In [1]: import numpy as np

In [2]: import numpy.linalg as la

In [3]: np.set_printoptions(precision=2, suppress=True, linewidth=160)

In [4]: rd = lambda a: np.round(a, 2) + 0

In [5]: K = np.load("x.npy")

In [6]: print(rd(K))
[[-2.69  3.9  -1.61]
 [-4.38  2.35  0.57]
 [-3.6  -1.43  3.16]
 [ 3.33 -3.59  1.  ]
 [-1.13  4.09 -2.64]
 [ 2.85 -3.83  1.47]
 [-4.29 -0.19  2.56]
 [-4.58  1.22  1.59]
 [-3.24  3.65 -1.1 ]
 [-3.84 -1.09  3.02]
 [ 3.56  1.48 -3.18]
 [ 2.36 -3.99  1.87]
 [-1.86  4.08 -2.22]
 [ 0.68 -4.05  2.86]
 [-4.26 -0.28  2.61]
 [ 4.57 -1.52 -1.34]
 [ 4.21 -2.69 -0.21]
 [ 2.55  2.55 -3.47]
 [-1.55 -3.25  3.47]
 [-3.03  3.76 -1.31]
 [-2.08  4.05 -2.08]
 [-2.31  4.   -1.91]
 [ 3.59 -3.41  0.72]
 [-4.15 -0.53  2.74]
 [-4.44  2.17  0.75]
 [ 2.66 -3.91  1.63]
 [ 4.   -2.99  0.15]
 [ 4.32 -2.47 -0.44]
 [ 0.33  3.8  -3.23]]

In [7]: other = K / np.sqrt((K ** 2).mean(axis=1, keepdims=True))

In [8]: print(rd(other[14]))
[-1.48 -0.1   0.9 ]

In [9]: print(la.matrix_rank(K - K.mean(axis=1, keepdims=True)))
2

In [10]: Uu, sv, Vt = la.svd(K)

In [11]: evecs = Vt[:(sv > 1e-8).sum()]

In [12]: rng = np.random.default_rng(798)

In [13]: vec = K[25] + -2 * K[6] + rng.integers(2) * np.eye(3)[2]

In [14]: print(rd(vec))
[11.24 -3.52 -3.48]

In [15]: print(rd(np.diag(evecs.T @ evecs)))
[0.84 0.67 0.49]

In [16]: print(la.matrix_rank(np.vstack([K, vec])))
2

In [17]: print(rd(evecs.T @ evecs))
[[ 0.84 -0.23 -0.29]
 [-0.23  0.67 -0.41]
 [-0.29 -0.41  0.49]]

In [18]: z = K[:, 1] > np.median(K[:, 1])

In [19]: r0 = K[z].mean(axis=0) - K[~z].mean(axis=0)

In [20]: print(np.argsort(-np.abs(r0).round(6), kind="stable"))
[1 0 2]

In [21]: print(rd(r0))
[-2.98  5.52 -2.75]

In [22]: G = np.cov(K, rowvar=False)

In [23]: print(np.argwhere(np.triu(np.abs(np.corrcoef(K.T)) > 0.8, 1)))
[]

In [24]: print(rd(np.polyfit(K[:, 1], K[:, 2], 1)))
[-0.48  0.22]

In [25]: print(rd(np.corrcoef(K.T)))
[[ 1.   -0.53 -0.26]
 [-0.53  1.   -0.68]
 [-0.26 -0.68  1.  ]]

In [26]: print(rd(K.std(axis=0)))
[3.31 3.04 2.14]

In [27]: print(G.shape)
(3, 3)

In [28]: print(rd(G))
[[11.34 -5.55 -1.91]
 [-5.55  9.59 -4.57]
 [-1.91 -4.57  4.73]]

In [29]: T = np.stack([K, -3 * K, K[::-1]])

In [30]: print(la.matrix_rank(T))
[2 2 2]

In [31]: print(la.matrix_rank(T.reshape(3, -1)))
2

In [32]: feats = np.diag(np.array([-2, 2, 1]))

In [33]: print(feats)
[[-2  0  0]
 [ 0  2  0]
 [ 0  0  1]]

In [34]: # equal to its transpose

In [35]: w, evecs = la.eig(feats)

In [36]: print(w)
[-2.  2.  1.]

In [37]: print(rd(np.sort(la.eigvals(la.inv(feats)))))
[-0.5  0.5  1. ]

In [38]: print(feats @ evecs[:, 0] - w[0] * evecs[:, 0])
[0. 0. 0.]

In [39]: vec = np.array([8, 5, 6])

In [40]: print(feats @ vec)
[-16  10   6]

In [41]: print(la.norm(feats @ vec) <= la.norm(feats, 2) * la.norm(vec) + 1e-9)
True

In [42]: print((feats @ vec).argmax())
1

In [43]: print(np.einsum("ij,j->i", feats, vec))
[-16  10   6]

In [44]: print((feats != 0).astype(int))
[[1 0 0]
 [0 1 0]
 [0 0 1]]

In [45]: print((la.matrix_power((feats != 0) + (feats.T != 0) + np.eye(3), 3) > 0).astype(int))
[[1 0 0]
 [0 1 0]
 [0 0 1]]

In [46]: print(rd(la.det(feats)))
-4.0

In [47]: print(rd(np.sort(la.eigvals(feats).real)))
[-2.  1.  2.]

In [48]: M = np.loadtxt("sample7.csv", delimiter=",")

In [49]: print(M)
[[0. 0. 1. 0.]
 [0. 0. 0. 1.]
 [1. 0. 0. 1.]
 [0. 1. 1. 0.]]

In [50]: # symmetric

In [51]: print(M.sum(axis=0))
[1. 1. 2. 2.]

In [52]: print(M @ M)
[[1. 0. 0. 1.]
 [0. 1. 1. 0.]
 [0. 1. 2. 0.]
 [1. 0. 0. 2.]]

In [53]: Lm = np.diag(M.sum(axis=1)) - M

In [54]: print((la.eigvalsh(Lm) < 1e-8).sum())
1

In [55]: print(round(la.det(Lm[1:, 1:])))
1

In [56]: print(Lm @ np.ones(4))
[0. 0. 0. 0.]

In [57]: print(la.matrix_rank(Lm))
3

In [58]: print(M @ M)
[[1. 0. 0. 1.]
 [0. 1. 1. 0.]
 [0. 1. 2. 0.]
 [1. 0. 0. 2.]]

In [59]: print(rd(la.matrix_power(M, 3)))
[[0. 1. 2. 0.]
 [1. 0. 0. 2.]
 [2. 0. 0. 3.]
 [0. 2. 3. 0.]]

In [60]: assert M == M.T
---------------------------------------------------------------------------
ValueError                                Traceback (most recent call last)
Cell In[60], line 1
----> 1 assert M == M.T

ValueError: The truth value of an array with more than one element is ambiguous. Use a.any() or a.all()

In [61]: z = rng.permutation(4)

In [62]: print(z)
[3 0 1 2]

In [63]: other = M[z][:, z]

In [64]: print(rd(np.sort(np.abs(la.eigvals(other)))))
[0.62 0.62 1.62 1.62]

In [65]: print(np.diag(other))
[0. 0. 0. 0.]

In [66]: print(rd(la.eigvals(feats).sum().real))
1.0

In [67]: print(np.einsum("ii->", feats))
1

In [68]: print(np.kron(np.eye(2, dtype=int), feats))
[[-2  0  0  0  0  0]
 [ 0  2  0  0  0  0]
 [ 0  0  1  0  0  0]
 [ 0  0  0 -2  0  0]
 [ 0  0  0  0  2  0]
 [ 0  0  0  0  0  1]]

In [69]: other = np.array([[2, 1, 2], [-3, -2, -3], [2, -1, 0], [2, 3, -3]])

In [70]: print(np.vstack([M, other.T]).shape)
(7, 4)

In [71]: print(la.matrix_rank(M @ other))
3

In [72]: print(np.einsum("ik,kj->ij", M, other))
[[ 2. -1.  0.]
 [ 2.  3. -3.]
 [ 4.  4. -1.]
 [-1. -3. -3.]]

In [73]: print(M @ other)
[[ 2. -1.  0.]
 [ 2.  3. -3.]
 [ 4.  4. -1.]
 [-1. -3. -3.]]

In [74]: print(la.matrix_rank(np.vstack([M, other.T])))
4

In [75]: print(np.einsum("ij->j", M))
[1. 1. 2. 2.]

In [76]: data = np.load("out5.npy")

In [77]: print(data)
[[-1  0  1  2  3]
 [ 4  5  6  7  8]
 [ 9 10 11 12 13]
 [14 15 16 17 18]]

In [78]: print(np.allclose(data[:-1].T @ la.lstsq(data[:-1].T, data[-1])[0], data[-1]))
True

In [79]: print(rd(data @ la.pinv(data) @ data))
[[-1.  0.  1.  2.  3.]
 [ 4.  5.  6.  7.  8.]
 [ 9. 10. 11. 12. 13.]
 [14. 15. 16. 17. 18.]]

In [80]: Uu, sv, Vt = la.svd(data)

In [81]: print(rd(sv))
[45.8   3.45  0.    0.  ]

In [82]: other = Uu[:, :2] @ np.diag(sv[:2]) @ Vt[:2]

In [83]: print(rd(la.norm(data - other, 2)), rd(sv[2]))
0.0 0.0

In [84]: print(rd(np.abs(data - other).max()))
0.0

In [85]: print(la.matrix_rank(other))
2

In [86]: print(la.matrix_rank(data, rtol=0.05))
2

In [87]: Uu, sv, Vt = la.svd(data)

In [88]: evecs = Vt[:(sv > 1e-8).sum()]

In [89]: vec = data[0] + 3 * data[2] + rng.integers(2) * np.eye(5)[2]

In [90]: print(vec)
[26. 30. 34. 38. 42.]

In [91]: print(np.allclose(evecs.T @ evecs @ vec, vec))
True

In [92]: print(rd(la.norm(vec - evecs.T @ evecs @ vec)))
0.0

In [93]: print(la.matrix_rank(np.vstack([data, vec])))
2

In [94]: Uu, sv = la.svd(data)
---------------------------------------------------------------------------
ValueError                                Traceback (most recent call last)
Cell In[94], line 1
----> 1 Uu, sv = la.svd(data)

ValueError: too many values to unpack (expected 2)

In [95]: Uu, sv, Vt = la.svd(data, full_matrices=False)

In [96]: print(rd(Uu.T @ data @ Vt.T))
[[45.8   0.    0.    0.  ]
 [ 0.    3.45  0.    0.  ]
 [ 0.    0.    0.    0.  ]
 [ 0.    0.    0.    0.  ]]

In [97]: print(rd(np.abs(Vt[0])))
[0.37 0.41 0.44 0.48 0.52]

In [98]: W1 = np.array([[5, 9], [1, -8], [6, 2], [-4, 6], [-9, 0]])

In [99]: coef = np.array([2, 1])

In [100]: act = np.maximum(data @ W1 + coef, 0)

In [101]: print((act > 0).mean(axis=0))
[0. 1.]

In [102]: print(la.matrix_rank(act))
1

In [103]: print(act)
[[  0   6]
 [  0  51]
 [  0  96]
 [  0 141]]

In [104]: basis = np.array([[9, 6, 0], [7, 6, 2]])

In [105]: print((act @ basis).round(6).argmax(axis=1))
[0 0 0 0]

In [106]: print(W1 @ basis)
[[108  84  18]
 [-47 -42 -16]
 [ 68  48   4]
 [  6  12  12]
 [-81 -54   0]]

In [107]: F = np.load("mat.npy")

In [108]: print(rd(F))
[[ 0.    2.54 -1.59]
 [-2.35 -1.85  0.28]
 [-2.11  1.36 -1.64]
 [ 2.75  1.16  0.31]
 [ 2.41 -0.97  1.51]
 [-2.8   0.05 -1.08]
 [ 1.87 -1.61  1.71]
 [-1.45 -2.44  0.98]
 [ 2.8  -0.04  1.08]
 [-1.74 -2.31  0.79]
 [-0.52 -2.59  1.42]
 [ 2.85  0.24  0.92]
 [ 0.36 -2.46  1.67]
 [ 2.75  1.15  0.31]
 [-2.42  0.95 -1.5 ]
 [ 2.24  1.96 -0.39]
 [ 2.69  1.31  0.19]
 [-0.31 -2.58  1.5 ]
 [-2.74  0.25 -1.19]
 [-2.83 -0.85 -0.53]
 [-2.84 -0.8  -0.56]
 [ 2.35 -1.06  1.54]
 [-2.85 -0.65 -0.66]
 [-0.44  2.44 -1.69]
 [ 1.13  2.53 -1.16]
 [ 2.26  1.94 -0.36]]

In [109]: print(np.argsort(-la.norm(F, axis=0).round(6), kind="stable")[:3])
[0 1 2]

In [110]: print(la.cond(F) > 100)
True

In [111]: print([round(float(x), 2) for x in la.svd(F, compute_uv=False)[:3]])
[11.81, 9.72, 0.0]

In [112]: G = F.T @ F

In [113]: print(rd(la.eigvalsh(G)[::-1]))
[139.51  94.49   0.  ]

In [114]: print(rd(G))
[[125.66  26.9   30.31]
 [ 26.9   74.27 -36.33]
 [ 30.31 -36.33  34.07]]

In [115]: print((F @ F.T).shape)
(26, 26)

In [116]: print(rd(la.svd(F, compute_uv=False) ** 2))
[139.51  94.49   0.  ]

In [117]: print(np.unique(G.round(6), axis=0).shape)
(3, 3)

In [118]: print(np.allclose(G[:-1].T @ la.lstsq(G[:-1].T, G[-1])[0], G[-1]))
True

In [119]: mat = np.array([[16, 8, 0, 0, 24],
     ...:     [6, 3, 0, 0, 9],
     ...:     [12, 6, 0, 0, 18],
     ...:     [6, 3, 0, 0, 9]])

In [120]: other = data + rng.integers(-2, 3, (4, 2)) @ rng.integers(-2, 3, (2, 5))

In [121]: print(other)
[[-1 -5  2  2  0]
 [ 4  5  3  7 12]
 [ 9 11  9 12 16]
 [14 11 15 17 18]]

In [122]: print(np.abs(other - data).sum(axis=1))
[9 7 6 5]

In [123]: print(other - data)
[[ 0 -5  1  0 -3]
 [ 0  0 -3  0  4]
 [ 0  1 -2  0  3]
 [ 0 -4 -1  0  0]]

In [124]: r = la.matrix_rank(mat)

In [125]: print(r)
1

In [126]: null = la.svd(mat)[2][r:].T

In [127]: print(rd(null @ null.T))
[[ 0.71 -0.14  0.    0.   -0.43]
 [-0.14  0.93  0.    0.   -0.21]
 [ 0.    0.    1.    0.    0.  ]
 [ 0.    0.    0.    1.    0.  ]
 [-0.43 -0.21  0.    0.    0.36]]

In [128]: print(null.shape)
(5, 4)

In [129]: print(la.matrix_rank(mat.T @ mat), la.matrix_rank(mat @ mat.T))
1 1

In [130]: print([int(la.matrix_rank(np.delete(mat, i, axis=0))) for i in range(4)])
[1, 1, 1, 1]

In [131]: print([int(la.matrix_rank(mat[:i])) for i in range(1, len(mat) + 1)])
[1, 1, 1, 1]

In [132]: Uu, sv, Vt = la.svd(mat)

In [133]: print(rd(sv))
[40.64  0.    0.    0.  ]

In [134]: print(np.argmax(sv[:-1] / (sv[1:] + 1e-6)) + 1)
1

In [135]: other = Uu[:, :1] @ np.diag(sv[:1]) @ Vt[:1]

In [136]: print(rd(np.abs(mat - other).max()))
0.0

In [137]: print(rd(other))
[[16.  8.  0.  0. 24.]
 [ 6.  3.  0.  0.  9.]
 [12.  6.  0.  0. 18.]
 [ 6.  3.  0.  0.  9.]]

In [138]: G = other.T @ other

In [139]: print(la.matrix_rank(G))
1

In [140]: print(rd(np.trace(G)), rd((other ** 2).sum()))
1652.0 1652.0

In [141]: print((other @ other.T).shape)
(4, 4)

In [142]: print(rd(G))
[[ 472.  236.    0.    0.  708.]
 [ 236.  118.    0.    0.  354.]
 [   0.    0.    0.    0.    0.]
 [   0.    0.    0.    0.    0.]
 [ 708.  354.    0.    0. 1062.]]

In [143]: print(rd(la.eigvalsh(G)[::-1]))
[1652.    0.    0.    0.    0.]

In [144]: T = np.stack([mat, 4 * mat, mat[::-1]])

In [145]: print(T.shape)
(3, 4, 5)

In [146]: print(rd(la.norm(T, axis=(1, 2))))
[ 40.64 162.58  40.64]

In [147]: A = np.array([[-5, -3, 3], [1, -3, 3], [-3, -4, -2]])

In [148]: print(A)
[[-5 -3  3]
 [ 1 -3  3]
 [-3 -4 -2]]

In [149]: print(np.trace(A))
-10

In [150]: la.determinant(A)
---------------------------------------------------------------------------
AttributeError                            Traceback (most recent call last)
Cell In[150], line 1
----> 1 la.determinant(A)

AttributeError: module 'numpy.linalg' has no attribute 'determinant'

In [151]: assert A == A.T
---------------------------------------------------------------------------
ValueError                                Traceback (most recent call last)
Cell In[151], line 1
----> 1 assert A == A.T

ValueError: The truth value of an array with more than one element is ambiguous. Use a.any() or a.all()

In [152]: print(rd(np.sort(np.abs(la.eigvals(A)))))
[3.28 5.74 5.74]

In [153]: print(A @ A)
[[ 13  12 -30]
 [-17  -6 -12]
 [ 17  29 -17]]

In [154]: print(la.matrix_power(A, 4))
[[-545 -786  -24]
 [-323 -516  786]
 [-561 -463 -569]]

In [155]: W1 = np.array([[2, 2, 5, -1, 5], [-4, 4, 0, 4, -3], [3, -2, 5, 5, 5]])

In [156]: coef = np.array([1, 1, 2, 3, 3])

In [157]: act = np.maximum(A @ W1 + coef, 0)

In [158]: print(rd((act > 0).mean(axis=0)))
[1.   0.   0.33 0.67 0.67]

In [159]: print(la.matrix_rank(act))
3

In [160]: basis = np.array([[-5, -5, -1], [2, 3, 0], [0, -1, 3], [-3, 4, -4], [3, 3, 4]])

In [161]: print(act @ basis)
[[-87 -10 -48]
 [-39 -26 150]
 [-25 -25  -5]]

In [162]: print((act @ basis).round(6).argmax(axis=1))
[1 2 2]

In [163]: print(W1 @ basis)
[[ 12   2  37]
 [  7  39 -24]
 [-19   9  12]]

In [164]: Q = A.astype(float).copy()

In [165]: for j in range(3):
     ...:     Q[:, j] -= Q[:, :j] @ (Q[:, :j].T @ Q[:, j])
     ...:     Q[:, j] /= la.norm(Q[:, j])
     ...: 

In [166]: print(rd(Q.T @ Q))
[[1. 0. 0.]
 [0. 1. 0.]
 [0. 0. 1.]]

In [167]: print(rd(Q))
[[-0.85  0.1   0.52]
 [ 0.17 -0.88  0.44]
 [-0.51 -0.46 -0.73]]

In [168]: W0 = np.loadtxt("run6.csv", delimiter=",")

In [169]: print(W0)
[[  5.   1.   1.]
 [  1.   8.   2.]
 [  7.   9.   6.]
 [  3. -15.  -3.]]

In [170]: other = np.c_[W0[:, :2] @ np.array([[-9, -2], [-3, -2]]), np.array([5, -1, -1, -1])]

In [171]: print(other)
[[-48. -12.   5.]
 [-33. -18.  -1.]
 [-90. -32.  -1.]
 [ 18.  24.  -1.]]

In [172]: print(la.matrix_rank(np.c_[W0, other]))
4
